In [1]: import numpy as np

In [2]: np.set_printoptions(precision=2, suppress=True, linewidth=120)

In [3]: E = np.load("x.npy")

In [4]: E
Out[4]: 
array([[ 9., -7., -7.,  8.],
       [-6., -1., -3.,  3.],
       [-7.,  3.,  1.,  9.],
       [ 0.,  0.,  0.,  3.]])

In [5]: left, sig, Vt = np.linalg.svd(E)

In [6]: sig
Out[6]: array([15.77, 13.25,  4.76,  0.17])

In [7]: other = left[:, :3] @ np.diag(sig[:3]) @ Vt[:3]

In [8]: other
Out[8]: 
array([[ 9.  , -7.02, -6.99,  8.  ],
       [-6.  , -0.98, -3.02,  3.  ],
       [-7.01,  2.97,  1.03,  9.  ],
       [ 0.03,  0.13, -0.1 ,  2.99]])

In [9]: print(np.linalg.matrix_rank(other))
3

In [10]: gram = E.T @ E

In [11]: print(np.linalg.svd(E, compute_uv=False) ** 2)
[248.7  175.59  22.69   0.03]

In [12]: np.linalg.eigvalsh(gram)[::-1]
Out[12]: array([248.7 , 175.59,  22.69,   0.03])

In [13]: (E @ E.T).shape
Out[13]: (4, 4)

In [14]: np.allclose(gram, gram.T)
Out[14]: True

In [15]: data = np.load("data.npy")

In [16]: data
Out[16]: 
array([[1, 1, 1, 1],
       [2, 0, 2, 0],
       [1, 1, 1, 1],
       [2, 0, 2, 0]])

In [17]: left, sig, Vt = np.linalg.svd(data)

In [18]: np.argmax(sig[:-1] / (sig[1:] + 1e-6)) + 1
Out[18]: np.int64(2)

In [19]: sig.round(2) + 0
Out[19]: array([4.58, 1.75, 0.  , 0.  ])

In [20]: other = left[:, :2] @ np.diag(sig[:2]) @ Vt[:2]

In [21]: other.round(2) + 0
Out[21]: 
array([[1., 1., 1., 1.],
       [2., 0., 2., 0.],
       [1., 1., 1., 1.],
       [2., 0., 2., 0.]])

In [22]: round(float(np.linalg.norm(data - other) / np.linalg.norm(data)), 2)
Out[22]: 0.0

In [23]: np.linalg.matrix_rank(other)
Out[23]: np.int64(2)

In [24]: np.linalg.matrix_rank(data, rtol=0.05)
Out[24]: np.int64(2)

In [25]: round(np.abs(data - other).max(), 2)
Out[25]: np.float64(0.0)

In [26]: r = np.linalg.matrix_rank(data)

In [27]: r
Out[27]: np.int64(2)

In [28]: null = np.linalg.svd(data)[2][r:].T

In [29]: print(np.linalg.matrix_rank(data.T @ data), np.linalg.matrix_rank(data @ data.T))
2 2

In [30]: print(null.shape)
(4, 2)

In [31]: [int(np.linalg.matrix_rank(np.delete(data, i, axis=0))) for i in range(4)]
Out[31]: [2, 2, 2, 2]

In [32]: np.allclose(data @ null, 0)
Out[32]: True

In [33]: [int(np.linalg.matrix_rank(data[:i])) for i in range(1, len(data) + 1)]
Out[33]: [1, 2, 2, 2]

In [34]: np.round(null @ null.T, 2) + 0
Out[34]: 
array([[ 0.5,  0. , -0.5,  0. ],
       [ 0. ,  0.5,  0. , -0.5],
       [-0.5,  0. ,  0.5,  0. ],
       [ 0. , -0.5,  0. ,  0.5]])

In [35]: left, sig, Vt = np.linalg.svd(data)

In [36]: V = Vt[:(sig > 1e-8).sum()]

In [37]: rng = np.random.default_rng(982)

In [38]: x0 = data[2] + -3 * data[1] + rng.integers(2) * np.eye(4)[2]

In [39]: x0
Out[39]: array([-5.,  1., -4.,  1.])

In [40]: np.diag(V.T @ V)
Out[40]: array([0.5, 0.5, 0.5, 0.5])

In [41]: round(float(np.linalg.norm(x0 - V.T @ V @ x0)), 2)
Out[41]: 0.71

In [42]: print(np.round(V.T @ V, 2) + 0)
[[0.5 0.  0.5 0. ]
 [0.  0.5 0.  0.5]
 [0.5 0.  0.5 0. ]
 [0.  0.5 0.  0.5]]

In [43]: np.allclose(V.T @ V @ x0, x0)
Out[43]: False

In [44]: np.linalg.matrix_rank(np.vstack([data, x0]))
Out[44]: np.int64(3)

In [45]: K = np.loadtxt("sample0.csv", delimiter=",")

In [46]: print(K)
[[ 3.2   8.31  4.55]
 [ 5.55 -6.15  5.61]
 [-1.65  9.83 -0.78]
 [ 5.49  4.9   6.77]
 [-5.71 -4.35 -6.96]
 [ 6.37 -3.6   6.82]
 [-6.59 -0.33 -7.51]
 [ 6.6   0.23  7.51]
 [-5.92 -3.77 -7.12]
 [ 3.44  8.07  4.8 ]
 [ 6.64 -1.12  7.4 ]
 [ 4.32  7.01  5.68]
 [ 5.04  5.84  6.36]
 [ 0.07 -9.95 -1.03]
 [ 6.15  2.98  7.3 ]
 [ 6.26 -4.07  6.65]
 [-0.51 -9.85 -1.67]
 [-6.52  2.71 -7.09]
 [ 2.01 -9.72  1.19]
 [-2.76  9.38 -2.09]]

In [47]: # null space of dimension 1

In [48]: labels = K[:, 1] > np.median(K[:, 1])

In [49]: u = K[labels].mean(axis=0) - K[~labels].mean(axis=0)

In [50]: np.argsort(-np.abs(u).round(6), kind="stable")
Out[50]: array([1, 2, 0])

In [51]: labels.astype(int)
Out[51]: array([1, 0, 1, 1, 0, 0, 0, 1, 0, 1, 0, 1, 1, 0, 1, 0, 0, 1, 0, 1])

In [52]: ang = np.radians(90)

In [53]: R = np.eye(3)

In [54]: R[2, 2] = R[1, 1] = np.cos(ang)

In [55]: R[2, 1], R[1, 2] = -np.sin(ang), np.sin(ang)

In [56]: R.round(2) + 0
Out[56]: 
array([[ 1.,  0.,  0.],
       [ 0.,  0.,  1.],
       [ 0., -1.,  0.]])

In [57]: other = K @ R.T

In [58]: other
Out[58]: 
array([[ 3.2 ,  4.55, -8.31],
       [ 5.55,  5.61,  6.15],
       [-1.65, -0.78, -9.83],
       [ 5.49,  6.77, -4.9 ],
       [-5.71, -6.96,  4.35],
       [ 6.37,  6.82,  3.6 ],
       [-6.59, -7.51,  0.33],
       [ 6.6 ,  7.51, -0.23],
       [-5.92, -7.12,  3.77],
       [ 3.44,  4.8 , -8.07],
       [ 6.64,  7.4 ,  1.12],
       [ 4.32,  5.68, -7.01],
       [ 5.04,  6.36, -5.84],
       [ 0.07, -1.03,  9.95],
       [ 6.15,  7.3 , -2.98],
       [ 6.26,  6.65,  4.07],
       [-0.51, -1.67,  9.85],
       [-6.52, -7.09, -2.71],
       [ 2.01,  1.19,  9.72],
       [-2.76, -2.09, -9.38]])

In [59]: np.round(np.linalg.svd(K, compute_uv=False), 2) + 0, np.round(np.linalg.svd(other, compute_uv=False), 2) + 0
Out[59]: (array([34.82, 28.07,  0.  ]), array([34.82, 28.07,  0.  ]))

In [60]: np.abs(other - K).max(axis=0)
Out[60]: array([ 0.  , 11.75, 12.87])

In [61]: ev, V = np.linalg.eig(E)

In [62]: np.sort(np.linalg.eigvals(E.T))
Out[62]: array([-5.08, -0.77,  3.  , 14.85])

In [63]: np.round(E @ V[:, 0] - ev[0] * V[:, 0], 2) + 0
Out[63]: array([0., 0., 0., 0.])

In [64]: print(ev)
[14.85 -5.08 -0.77  3.  ]

In [65]: mat = np.load("a.npy")

In [66]: mat
Out[66]: 
array([[ 5., -1., -1.,  0., -3.,  0.,  0.],
       [ 0., -3., -3.,  2., -1.,  0.,  0.],
       [-4.,  1., -5.,  2., -2.,  0.,  0.],
       [-4.,  0.,  0., -5.,  3.,  0.,  0.],
       [ 2., -1., -5., -5., -2.,  0.,  0.],
       [ 0.,  0.,  0.,  0.,  0.,  0.,  5.],
       [ 0.,  0.,  0.,  0.,  0.,  4.,  1.]])

In [67]: # splits into 2 blocks

In [68]: W = np.array([[-1, 1, 1, -2, 1, -2],
    ...:     [-1, 2, 0, 2, 2, 0],
    ...:     [1, 1, -2, 1, 2, 1],
    ...:     [2, -1, 1, -1, 0, 0]])

In [69]: beta = np.array([-1, -3, 3, 2, -1, -2])

In [70]: hid = np.maximum(data @ W + beta, 0)

In [71]: hid
Out[71]: 
array([[0, 0, 3, 2, 4, 0],
       [0, 1, 1, 0, 5, 0],
       [0, 0, 3, 2, 4, 0],
       [0, 1, 1, 0, 5, 0]])

In [72]: np.linalg.matrix_rank(hid)
Out[72]: np.int64(2)

In [73]: (hid > 0).astype(int)
Out[73]: 
array([[0, 0, 1, 1, 1, 0],
       [0, 1, 1, 0, 1, 0],
       [0, 0, 1, 1, 1, 0],
       [0, 1, 1, 0, 1, 0]])

In [74]: cent = np.array([[1, 2], [3, 1], [3, 0], [3, 2], [1, 3], [2, 3]])

In [75]: hid @ cent
Out[75]: 
array([[19, 16],
       [11, 16],
       [19, 16],
       [11, 16]])

In [76]: (hid @ cent).round(6).argmax(axis=1)
Out[76]: array([0, 1, 0, 1])

In [77]: W @ cent
Out[77]: 
array([[-4, -8],
       [13, 10],
       [ 5, 14],
       [-1,  1]])

In [78]: other = hid + rng.integers(-2, 3, (4, 2)) @ rng.integers(-2, 3, (2, 6))

In [79]: other
Out[79]: 
array([[-1,  2,  2,  2,  2,  1],
       [ 2, -3,  3, -1,  5,  0],
       [-2,  4,  1,  4,  8, -2],
       [-1,  3,  0, -1, -1,  3]])

In [80]: print(other - hid)
[[-1  2 -1  0 -2  1]
 [ 2 -4  2 -1  0  0]
 [-2  4 -2  2  4 -2]
 [-1  2 -1 -1 -6  3]]

In [81]: np.abs(other - hid).sum(axis=1)
Out[81]: array([ 7,  9, 16, 14])

In [82]: print(other.ravel(order="F"))
[-1  2 -2 -1  2 -3  4  3  2  3  1  0  2 -1  4 -1  2  5  8 -1  1  0 -2  3]

In [83]: T = other.reshape(4, 2, -1)

In [84]: np.einsum("ihd,ihd->ih", T, T)
Out[84]: 
array([[ 9,  9],
       [22, 26],
       [21, 84],
       [10, 11]])

In [85]: T[:, 0]
Out[85]: 
array([[-1,  2,  2],
       [ 2, -3,  3],
       [-2,  4,  1],
       [-1,  3,  0]])

In [86]: np.einsum("ihd,jhd->hij", T, T).shape
Out[86]: (2, 4, 4)

In [87]: u, g = data[1], data[0]

In [88]: u @ u
Out[88]: np.int64(8)

In [89]: u @ g
Out[89]: np.int64(4)

In [90]: p = (u @ g) / (u @ u) * u

In [91]: np.round(np.linalg.norm(u + g) ** 2 + np.linalg.norm(u - g) ** 2, 2)
Out[91]: np.float64(24.0)

In [92]: (g - p) @ u
Out[92]: np.float64(0.0)

In [93]: feats = np.loadtxt("m.csv", delimiter=",")

In [94]: feats
Out[94]: 
array([[-3., -3., -3.],
       [-3., -6., -6.],
       [-3., -6., -9.]])

In [95]: # equal to its transpose

In [96]: P = np.triu(np.array([[-3, 3, 0], [-3, -2, 0], [-3, 0, -3]]), 1) + np.eye(3)

In [97]: other = P @ feats @ np.linalg.inv(P)

In [98]: np.poly(other)
Out[98]: array([ 1., 18., 45., 27.])

In [99]: print(np.trace(other), np.trace(feats))
-18.0 -18.0

In [100]: np.linalg.matrix_rank(other)
Out[100]: np.int64(3)

In [101]: P @ feats - feats @ P
Out[101]: 
array([[ -9.,  -9., -18.],
       [  0.,   9.,   0.],
       [  0.,   9.,   0.]])

In [102]: other
Out[102]: 
array([[-12.,  15., -21.],
       [ -3.,   3.,  -6.],
       [ -3.,   3.,  -9.]])

In [103]: x0 = np.array([-1, 8, -8])

In [104]: y = other @ x0

In [105]: y
Out[105]: array([300.,  75.,  99.])

In [106]: np.linalg.solve(other, -1 * y)
Out[106]: array([ 1., -8.,  8.])

In [107]: np.linalg.solve(other.T, other[2])
Out[107]: array([-0., -0.,  1.])

In [108]: np.linalg.solve(other, y)
Out[108]: array([-1.,  8., -8.])

In [109]: other = np.array([[2, -5], [-6, -9], [2, -4]])

In [110]: np.linalg.matrix_rank(feats @ other)
Out[110]: np.int64(2)

In [111]: print(np.einsum("ik,kj->ij", feats, other))
[[  6.  54.]
 [ 18.  93.]
 [ 12. 105.]]

In [112]: np.einsum("ik,kj->ji", feats, other)
Out[112]: 
array([[  6.,  18.,  12.],
       [ 54.,  93., 105.]])

In [113]: np.einsum("ij->j", feats)
Out[113]: array([ -9., -15., -18.])

In [114]: other.T @ feats.T
Out[114]: 
array([[  6.,  18.,  12.],
       [ 54.,  93., 105.]])

In [115]: print(np.vstack([feats, other.T]).shape)
(5, 3)

In [116]: np.round(np.linalg.norm(feats) ** 2 / np.linalg.norm(feats, 2) ** 2, 2)
Out[116]: np.float64(1.02)

In [117]: np.round(np.linalg.norm(feats, "nuc"), 2)
Out[117]: np.float64(18.0)

In [118]: round(float(np.linalg.eigvalsh(feats).min()), 2)
Out[118]: -15.15

In [119]: M = np.load("w.npy")

In [120]: M
Out[120]: 
array([[2, 9, 2, 9, 7],
       [5, 5, 0, 9, 1],
       [2, 9, 3, 1, 5],
       [2, 0, 6, 1, 7],
       [8, 8, 5, 7, 5],
       [5, 5, 0, 9, 1],
       [6, 8, 7, 7, 6]])

In [121]: u = np.array([-2, 0, 1])

In [122]: print(np.array([np.convolve(row, u, "same") for row in M]))
[[-18  -2  -9 -12   9]
 [-10   5 -13  -2   9]
 [-18  -4   7  -7   1]
 [  0 -10  -2  -8   1]
 [-16  -2  -6  -5   7]
 [-10   5 -13  -2   9]
 [-16  -8  -6  -5   7]]

In [123]: np.convolve(M[5], u)
Out[123]: array([-10, -10,   5, -13,  -2,   9,   1])

In [124]: print(np.correlate(M[5], M[3], "full"))
[35 40 35 93 26 65  6 18  2]

In [125]: np.cross(M[5, :3], M[3, :3])
Out[125]: array([ 30, -30, -10])

In [126]: x0 = np.array([2, 0, 0, 1, 2])

In [127]: y = M @ x0

In [128]: beta, lr = np.zeros(5), 1 / np.linalg.norm(M, 2) ** 2

In [129]: for i in range(20):
     ...:     beta -= lr * M.T @ (M @ beta - y)
     ...:     if i % 5 == 0: print(i, round(np.linalg.norm(M @ beta - y), 2))
     ...: 
0 8.46
5 6.67
10 5.43
15 4.54

In [130]: round(np.linalg.cond(M), 2)
Out[130]: np.float64(21.59)

In [131]: beta
Out[131]: array([1.07, 0.6 , 0.94, 1.22, 1.03])

In [132]: labels = rng.permutation(5)

In [133]: other = M[:, labels] * rng.choice([-1, 1], 5)

In [134]: other
Out[134]: 
array([[-2,  9, -2,  7,  9],
       [-5,  9,  0,  1,  5],
       [-2,  1, -3,  5,  9],
       [-2,  1, -6,  7,  0],
       [-8,  7, -5,  5,  8],
       [-5,  9,  0,  1,  5],
       [-6,  7, -7,  6,  8]])

In [135]: left, _, Vt = np.linalg.svd(M.T @ other)

In [136]: np.round(left @ Vt, 2) + 0
Out[136]: 
array([[-1.,  0.,  0.,  0.,  0.],
       [ 0.,  0.,  0.,  0.,  1.],
       [ 0.,  0., -1.,  0.,  0.],
       [ 0.,  1.,  0.,  0.,  0.],
       [ 0.,  0.,  0.,  1.,  0.]])

In [137]: labels
Out[137]: array([0, 3, 2, 4, 1])
